% ipython --no-banner

In [1]: import numpy as np

In [2]: import numpy.linalg as la

In [3]: np.set_printoptions(precision=2, suppress=True, linewidth=200)

In [4]: def tidy(a):
   ...:     return np.round(a, 2) + 0
   ...: 

In [5]: W0 = np.load("sample12.npy")

In [6]: W0
Out[6]: 
array([[-0.3, -0.1, -1.1, -0.8],
       [ 0.9,  1.9, -0.9, -0.7],
       [-0.3,  2.6, -0.4, -1.2],
       [-0.8, -0.5, -1. ,  0.3],
       [ 0. , -5.5, -2. ,  4.5],
       [-0.5, -0.4,  1. , -1.6],
       [-1.3,  1.3,  0.4, -1.4],
       [ 1.1,  1.8,  0.2, -1.5],
       [-0.4, -0.4,  1. ,  0.6],
       [ 1.4, -0.3,  0.3,  1.2]])

In [7]: M2 = np.c_[W0[:, :3] @ np.array([[0, 3, 3], [3, 1, 2], [0, 2, 1]]), np.array([1, 2, 0, 0, 2, 2, 2, 1, 2, 2])]

In [8]: tidy(M2)
Out[8]: 
array([[ -0.3,  -3.2,  -2.2,   1. ],
       [  5.7,   2.8,   5.6,   2. ],
       [  7.8,   0.9,   3.9,   0. ],
       [ -1.5,  -4.9,  -4.4,   0. ],
       [-16.5,  -9.5, -13. ,   2. ],
       [ -1.2,   0.1,  -1.3,   2. ],
       [  3.9,  -1.8,  -0.9,   2. ],
       [  5.4,   5.5,   7.1,   1. ],
       [ -1.2,   0.4,  -1. ,   2. ],
       [ -0.9,   4.5,   3.9,   2. ]])

In [9]: la.matrix_rank(np.c_[W0, M2])
Out[9]: np.int64(5)

In [10]: la.matrix_rank(M2)
Out[10]: np.int64(4)

In [11]: Ac = (W0 - W0.mean(axis=0)) / W0.std(axis=0)

In [12]: tidy(Ac.std(axis=0))
Out[12]: array([1., 1., 1., 1.])

In [13]: c = la.lstsq(np.delete(Ac, 1, axis=1), Ac[:, 1])[0]

In [14]: tidy(c)
Out[14]: array([ 0.22, -0.05, -0.95])

In [15]: M2 = np.array([[2, 2], [1, 1], [0, 0], [3, 0]])

In [16]: tidy(M2.T @ W0.T)
Out[16]: 
array([[-3.1,  1.6, -1.6, -1.2,  8. , -6.2, -5.5, -0.5,  0.6,  6.1],
       [-0.7,  3.7,  2. , -2.1, -5.5, -1.4, -1.3,  4. , -1.2,  2.5]])

In [17]: np.vstack([W0, M2.T]).shape
Out[17]: (12, 4)

In [18]: tidy(W0 @ M2)
Out[18]: 
array([[-3.1, -0.7],
       [ 1.6,  3.7],
       [-1.6,  2. ],
       [-1.2, -2.1],
       [ 8. , -5.5],
       [-6.2, -1.4],
       [-5.5, -1.3],
       [-0.5,  4. ],
       [ 0.6, -1.2],
       [ 6.1,  2.5]])

In [19]: tidy(np.einsum("ik,kj->ij", W0, M2))
Out[19]: 
array([[-3.1, -0.7],
       [ 1.6,  3.7],
       [-1.6,  2. ],
       [-1.2, -2.1],
       [ 8. , -5.5],
       [-6.2, -1.4],
       [-5.5, -1.3],
       [-0.5,  4. ],
       [ 0.6, -1.2],
       [ 6.1,  2.5]])

In [20]: tidy(np.einsum("ij,ij->i", W0, W0))
Out[20]: array([ 1.95,  5.72,  8.45,  1.98, 54.5 ,  3.97,  5.5 ,  6.74,  1.68,  3.58])

In [21]: tidy(np.einsum("ij->j", W0))
Out[21]: array([-0.2,  0.4, -2.5, -0.6])

In [22]: la.matrix_rank(np.vstack([W0, M2.T]))
Out[22]: np.int64(4)

In [23]: la.matrix_rank(W0 @ M2)
Out[23]: np.int64(2)

In [24]: x = np.array([2, -2, -1, -1])

In [25]: target = W0 @ x

In [26]: c, lr = np.zeros(4), 1 / la.norm(W0, 2) ** 2

In [27]: for i in range(300):
    ...:     c -= lr * W0.T @ (W0 @ c - target)
    ...:     if i % 50 == 0: print(i, round(la.norm(W0 @ c - target), 2))
    ...: 
0 4.77
50 0.84
100 0.16
150 0.03
200 0.01
250 0.0

In [28]: tidy(la.cond(W0))
Out[28]: np.float64(5.56)

In [29]: M = np.loadtxt("w.csv", delimiter=",")

In [30]: M
Out[30]: 
array([[ 4.,  8., -2.,  2., -3.],
       [ 2.,  3., -2.,  2., -1.],
       [ 0.,  0.,  1.,  2.,  1.],
       [ 0.,  0.,  0.,  0.,  3.],
       [ 0.,  0.,  1.,  0.,  2.]])

In [31]: M2 = np.array([[3, 3], [2, 0]])

In [32]: W2 = np.kron(M2, M)

In [33]: W2
Out[33]: 
array([[12., 24., -6.,  6., -9., 12., 24., -6.,  6., -9.],
       [ 6.,  9., -6.,  6., -3.,  6.,  9., -6.,  6., -3.],
       [ 0.,  0.,  3.,  6.,  3.,  0.,  0.,  3.,  6.,  3.],
       [ 0.,  0.,  0.,  0.,  9.,  0.,  0.,  0.,  0.,  9.],
       [ 0.,  0.,  3.,  0.,  6.,  0.,  0.,  3.,  0.,  6.],
       [ 8., 16., -4.,  4., -6.,  0.,  0., -0.,  0., -0.],
       [ 4.,  6., -4.,  4., -2.,  0.,  0., -0.,  0., -0.],
       [ 0.,  0.,  2.,  4.,  2.,  0.,  0.,  0.,  0.,  0.],
       [ 0.,  0.,  0.,  0.,  6.,  0.,  0.,  0.,  0.,  0.],
       [ 0.,  0.,  2.,  0.,  4.,  0.,  0.,  0.,  0.,  0.]])

In [34]: W2.shape
Out[34]: (10, 10)

In [35]: tidy(la.norm(W2, 2)), tidy(la.norm(M2, 2) * la.norm(M, 2))
Out[35]: (np.float64(48.88), np.float64(48.88))

In [36]: rng = np.random.default_rng(1203)

In [37]: idx = rng.permutation(5)

In [38]: idx
Out[38]: array([2, 4, 3, 1, 0])

In [39]: M2 = M[idx][:, idx]

In [40]: np.trace(M2)
Out[40]: np.float64(10.0)

In [41]: M2
Out[41]: 
array([[ 1.,  1.,  2.,  0.,  0.],
       [ 1.,  2.,  0.,  0.,  0.],
       [ 0.,  3.,  0.,  0.,  0.],
       [-2., -1.,  2.,  3.,  2.],
       [-2., -3.,  2.,  8.,  4.]])

In [42]: hat = np.triu(np.array([[-2, 0, 0, -1, 3],
    ...:     [3, 3, 2, 3, -3],
    ...:     [2, 2, 0, 2, -3],
    ...:     [-2, -3, -3, -3, 1],
    ...:     [-3, -3, 3, 1, 0]]), 1) + np.eye(5)

In [43]: M2 = hat @ M @ la.inv(hat)

In [44]: tidy(la.det(M2))
Out[44]: np.float64(-24.0)

In [45]: M2
Out[45]: 
array([[  4.,   8., -15.,  12., -45.],
       [  2.,   3.,  -9.,  17., -37.],
       [  0.,   0.,  -2.,   6., -11.],
       [  0.,   0.,   1.,  -2.,  10.],
       [  0.,   0.,   1.,  -2.,   7.]])

In [46]: np.trace(M2), np.trace(M)
Out[46]: (np.float64(10.0), np.float64(10.0))

In [47]: w1 = np.array([[-2, 1, 0], [2, -2, 0], [2, 1, 0], [1, 2, -2], [-2, 0, 2]])

In [48]: c = np.array([1, 1, 0])

In [49]: H = np.maximum(M @ w1 + c, 0)

In [50]: (H > 0).mean(axis=0)
Out[50]: array([0.6, 0.6, 0.4])

In [51]: la.matrix_rank(H)
Out[51]: np.int64(3)

In [52]: W2 = np.array([[2, 0, 0], [0, 3, 3], [1, 1, 3]])

In [53]: H @ W2
Out[53]: 
array([[26.,  0.,  0.],
       [ 6.,  0.,  0.],
       [ 6., 18., 18.],
       [ 6.,  9., 21.],
       [ 4., 10., 18.]])

In [54]: w1 @ W2
Out[54]: 
array([[-4,  3,  3],
       [ 4, -6, -6],
       [ 4,  3,  3],
       [ 0,  4,  0],
       [-2,  2,  6]])

In [55]: (H @ W2).round(6).argmax(axis=1)
Out[55]: array([0, 0, 1, 2, 2])

In [56]: J = np.array([[5.4, -0.1, -0.4, 0.8],
    ...:     [-0.3, 2.4, 0.6, -2.2],
    ...:     [-4.2, 1.2, 1.7, -1.1],
    ...:     [-5.4, 1.9, 0.4, -1.9],
    ...:     [1.5, -0.2, -0.1, -0.9]])

In [57]: idx = rng.permutation(4)

In [58]: M2 = J[:, idx] * rng.choice([-1, 1], 4)

In [59]: M2
Out[59]: 
array([[ 0.1, -0.4, -0.8, -5.4],
       [-2.4,  0.6,  2.2,  0.3],
       [-1.2,  1.7,  1.1,  4.2],
       [-1.9,  0.4,  1.9,  5.4],
       [ 0.2, -0.1,  0.9, -1.5]])

In [60]: Uu, _, Vh = la.svd(J.T @ M2)

In [61]: idx
Out[61]: array([1, 2, 3, 0])

In [62]: tidy(la.lstsq(J, M2)[0])
Out[62]: 
array([[ 0.,  0.,  0., -1.],
       [-1.,  0.,  0.,  0.],
       [ 0.,  1.,  0.,  0.],
       [ 0.,  0., -1.,  0.]])

In [63]: tidy(Uu @ Vh)
Out[63]: 
array([[ 0.,  0.,  0., -1.],
       [-1.,  0.,  0.,  0.],
       [ 0.,  1.,  0.,  0.],
       [ 0.,  0., -1.,  0.]])
